In [1]: import numpy as np

In [2]: from numpy import linalg as LA

In [3]: np.set_printoptions(precision=1, suppress=True, linewidth=140)

In [4]: rd = lambda a: np.round(a, 1) + 0

In [5]: E = np.loadtxt("test3.csv", delimiter=",")

In [6]: rd(E)
Out[6]: 
array([[-0.2,  0.5, -0.7, -0.3,  0. ],
       [-0.2, -0.1,  0.2, -0.6, -0.8],
       [-0.3, -0.8, -0.4, -0.2,  0.2],
       [ 0.5,  0. ,  0.2, -0.7,  0.4],
       [-0.7,  0.3,  0.4, -0.2,  0.4]])

In [7]: Q, vecs = LA.qr(E[:, :1])[0], LA.qr(E[:, 1:])[0]

In [8]: s = LA.svd(Q.T @ vecs, compute_uv=False)

In [9]: rd(s)
Out[9]: array([0.])

In [10]: rd(np.poly(E))
Out[10]: array([ 1. ,  1. ,  0.5, -0.5, -1. , -1. ])

In [11]: rd(LA.det(2 * E)), rd(LA.det(E))
Out[11]: (np.float64(32.0), np.float64(1.0))

In [12]: rd(LA.eigvals(E).sum().real)
Out[12]: np.float64(-1.0)

In [13]: rd(LA.det(E.T))
Out[13]: np.float64(1.0)

In [14]: F = np.array([[3, 3, -9, -9, 2, -9, 9, 0],
    ...:     [1, -3, 6, -9, 3, -3, -7, 0],
    ...:     [6, 3, 4, -5, 3, -6, 6, -1],
    ...:     [-8, 4, 9, -6, -5, 7, -7, -4],
    ...:     [-5, 9, -9, 8, -5, -2, 5, 4],
    ...:     [-5, -5, 0, -4, 6, -8, 4, -5],
    ...:     [3, -7, 9, 1, 4, 5, 6, -7],
    ...:     [2, -8, 2, 5, -4, -6, 2, 7]])

In [15]: F
Out[15]: 
array([[ 3,  3, -9, -9,  2, -9,  9,  0],
       [ 1, -3,  6, -9,  3, -3, -7,  0],
       [ 6,  3,  4, -5,  3, -6,  6, -1],
       [-8,  4,  9, -6, -5,  7, -7, -4],
       [-5,  9, -9,  8, -5, -2,  5,  4],
       [-5, -5,  0, -4,  6, -8,  4, -5],
       [ 3, -7,  9,  1,  4,  5,  6, -7],
       [ 2, -8,  2,  5, -4, -6,  2,  7]])

In [16]: f = np.array([1, 1])

In [17]: np.cross(F[2, :3], F[4, :3])
Out[17]: array([-63,  34,  69])

In [18]: np.polyval(f, F[2])
Out[18]: array([ 7,  4,  5, -4,  4, -5,  7,  0])

In [19]: Y = np.array([[0, -4],
    ...:     [-4, -5],
    ...:     [-5, -4],
    ...:     [5, 5],
    ...:     [-2, -5],
    ...:     [-4, 1],
    ...:     [-5, 1],
    ...:     [-5, -3]])

In [20]: LA.matrix_rank(np.vstack([F, Y.T]))
Out[20]: np.int64(8)

In [21]: LA.matrix_rank(F @ Y)
Out[21]: np.int64(2)

In [22]: np.vstack([F, Y.T]).shape
Out[22]: (10, 8)

In [23]: np.einsum("ik,kj->ij", F, Y)
Out[23]: 
array([[-25, -46],
       [-22, -83],
       [-64, -92],
       [-54, -17],
       [ 22,  67],
       [ 25,   6],
       [-35,   4],
       [ 34,  44]])

In [24]: np.unravel_index(np.abs(F).argmax(), F.shape)
Out[24]: (np.int64(0), np.int64(2))

In [25]: np.abs(F).max()
Out[25]: np.int64(9)

In [26]: F.sum(axis=0)
Out[26]: array([ -3,  -4,  12, -19,   4, -22,  18,  -6])

In [27]: F - F[0]
Out[27]: 
array([[  0,   0,   0,   0,   0,   0,   0,   0],
       [ -2,  -6,  15,   0,   1,   6, -16,   0],
       [  3,   0,  13,   4,   1,   3,  -3,  -1],
       [-11,   1,  18,   3,  -7,  16, -16,  -4],
       [ -8,   6,   0,  17,  -7,   7,  -4,   4],
       [ -8,  -8,   9,   5,   4,   1,  -5,  -5],
       [  0, -10,  18,  10,   2,  14,  -3,  -7],
       [ -1, -11,  11,  14,  -6,   3,  -7,   7]])

In [28]: LA.matrix_rank(F)
Out[28]: np.int64(8)

In [29]: rd(F.mean(axis=0))
Out[29]: array([-0.4, -0.5,  1.5, -2.4,  0.5, -2.8,  2.2, -0.8])

In [30]: vec = np.array([1, 1, 2, 2, 1, 1, 1, 2])

In [31]: a = np.maximum(F @ vec, 0)

In [32]: a
Out[32]: array([ 0,  0,  8,  0,  8,  0, 17, 14])

In [33]: F * (a > 1e-9)[:, None]
Out[33]: 
array([[ 0,  0,  0,  0,  0,  0,  0,  0],
       [ 0,  0,  0,  0,  0,  0,  0,  0],
       [ 6,  3,  4, -5,  3, -6,  6, -1],
       [ 0,  0,  0,  0,  0,  0,  0,  0],
       [-5,  9, -9,  8, -5, -2,  5,  4],
       [ 0,  0,  0,  0,  0,  0,  0,  0],
       [ 3, -7,  9,  1,  4,  5,  6, -7],
       [ 2, -8,  2,  5, -4, -6,  2,  7]])

In [34]: F.T @ a
Out[34]: array([  87, -135,  141,  111,   -4,  -63,  218,    3])

In [35]: np.flatnonzero(a > 1e-9)
Out[35]: array([2, 4, 6, 7])

In [36]: rd(np.tanh(F @ vec))
Out[36]: array([-1., -1.,  1., -1.,  1., -1.,  1.,  1.])

In [37]: np.maximum(F @ (3 * vec), 0)
Out[37]: array([ 0,  0, 24,  0, 24,  0, 51, 42])

In [38]: Y = LA.inv(F)

In [39]: np.allclose(Y, F.T)
Out[39]: False

In [40]: rd(LA.cond(F))
Out[40]: np.float64(46.7)

In [41]: rd(LA.inv(Y))
Out[41]: 
array([[ 3.,  3., -9., -9.,  2., -9.,  9.,  0.],
       [ 1., -3.,  6., -9.,  3., -3., -7.,  0.],
       [ 6.,  3.,  4., -5.,  3., -6.,  6., -1.],
       [-8.,  4.,  9., -6., -5.,  7., -7., -4.],
       [-5.,  9., -9.,  8., -5., -2.,  5.,  4.],
       [-5., -5.,  0., -4.,  6., -8.,  4., -5.],
       [ 3., -7.,  9.,  1.,  4.,  5.,  6., -7.],
       [ 2., -8.,  2.,  5., -4., -6.,  2.,  7.]])

In [42]: rd(F @ Y)
Out[42]: 
array([[1., 0., 0., 0., 0., 0., 0., 0.],
       [0., 1., 0., 0., 0., 0., 0., 0.],
       [0., 0., 1., 0., 0., 0., 0., 0.],
       [0., 0., 0., 1., 0., 0., 0., 0.],
       [0., 0., 0., 0., 1., 0., 0., 0.],
       [0., 0., 0., 0., 0., 1., 0., 0.],
       [0., 0., 0., 0., 0., 0., 1., 0.],
       [0., 0., 0., 0., 0., 0., 0., 1.]])

In [43]: rd(Y)
Out[43]: 
array([[-0.1, -0.3,  0.2,  0. , -0.3,  0. , -0.2,  0. ],
       [ 0. ,  0. ,  0.1,  0. ,  0.1,  0. ,  0. ,  0. ],
       [ 0. ,  0.1,  0. ,  0. ,  0.1,  0. ,  0.1,  0. ],
       [-0.1, -0.2,  0.1,  0. , -0.1,  0.1, -0.1,  0. ],
       [ 0. ,  0.6, -0.2, -0.1,  0.4, -0.1,  0.3, -0.1],
       [ 0.1,  0.4, -0.2, -0.1,  0.3, -0.1,  0.3,  0. ],
       [ 0.1,  0.3, -0.1,  0. ,  0.3, -0.1,  0.2,  0. ],
       [ 0.1,  0.8, -0.3, -0.1,  0.6, -0.2,  0.5,  0. ]])

In [44]: M = np.loadtxt("mat.csv", delimiter=",")

In [45]: rd(M)
Out[45]: 
array([[ 1. ,  0. ,  0. ,  0. ,  0. ,  0. ,  0. ,  0. ,  0. ],
       [ 0. ,  1. ,  0. ,  0. ,  0. ,  0. ,  0. ,  0. ,  0. ],
       [ 0. ,  0. ,  1. ,  0. ,  0. ,  0. ,  0. ,  0. ,  0. ],
       [ 0. ,  0. ,  0. ,  1. ,  0. ,  0. ,  0. ,  0. ,  0. ],
       [ 0. ,  0. ,  0. ,  0. ,  1. ,  0. ,  0. ,  0. ,  0. ],
       [ 0. ,  0. ,  0. ,  0. ,  0. ,  1. ,  0. ,  0. ,  0. ],
       [ 0. ,  0. ,  0. ,  0. ,  0. ,  0. ,  1. ,  0. ,  0. ],
       [ 0. ,  0. ,  0. ,  0. ,  0. ,  0. ,  0. , -0.5,  0.9],
       [ 0. ,  0. ,  0. ,  0. ,  0. ,  0. ,  0. , -0.9, -0.5]])

In [46]: Q, vecs = LA.qr(M[:, :8])[0], LA.qr(M[:, 8:])[0]

In [47]: s = LA.svd(Q.T @ vecs, compute_uv=False)

In [48]: (s > 0.9).sum()
Out[48]: np.int64(0)

In [49]: vec = np.array([0, 1, 2, 0, -1, 1, 1, 2, 0])

In [50]: 9 - LA.matrix_rank(M - np.eye(9), tol=1e-8)
Out[50]: np.int64(7)

In [51]: feats = np.array([[-2.1, -1.1, -1.8, 4.0, -13.0, -4.9],
    ...:     [2.1, -2.2, 1.9, 0.0, -4.0, -2.1],
    ...:     [-1.0, -1.1, -2.0, 2.0, -9.1, -2.9],
    ...:     [5.0, -3.1, 2.0, -2.1, -9.0, -3.2],
    ...:     [-1.1, -3.1, 0.9, 3.9, -10.0, -5.0],
    ...:     [7.9, -1.9, -1.0, -5.9, -12.9, -1.8],
    ...:     [0.0, -1.0, -3.1, 1.8, -16.3, -5.1],
    ...:     [6.3, -5.0, 3.0, -1.8, -10.9, -4.1],
    ...:     [-0.9, -3.0, 1.0, 3.8, -9.9, -5.1]])

In [52]: T = np.stack([M, 4 * M, M[::-1]])

In [53]: rd(T.sum(axis=0))
Out[53]: 
array([[ 5. ,  0. ,  0. ,  0. ,  0. ,  0. ,  0. , -0.9, -0.5],
       [ 0. ,  5. ,  0. ,  0. ,  0. ,  0. ,  0. , -0.5,  0.9],
       [ 0. ,  0. ,  5. ,  0. ,  0. ,  0. ,  1. ,  0. ,  0. ],
       [ 0. ,  0. ,  0. ,  5. ,  0. ,  1. ,  0. ,  0. ,  0. ],
       [ 0. ,  0. ,  0. ,  0. ,  6. ,  0. ,  0. ,  0. ,  0. ],
       [ 0. ,  0. ,  0. ,  1. ,  0. ,  5. ,  0. ,  0. ,  0. ],
       [ 0. ,  0. ,  1. ,  0. ,  0. ,  0. ,  5. ,  0. ,  0. ],
       [ 0. ,  1. ,  0. ,  0. ,  0. ,  0. ,  0. , -2.5,  4.3],
       [ 1. ,  0. ,  0. ,  0. ,  0. ,  0. ,  0. , -4.3, -2.5]])
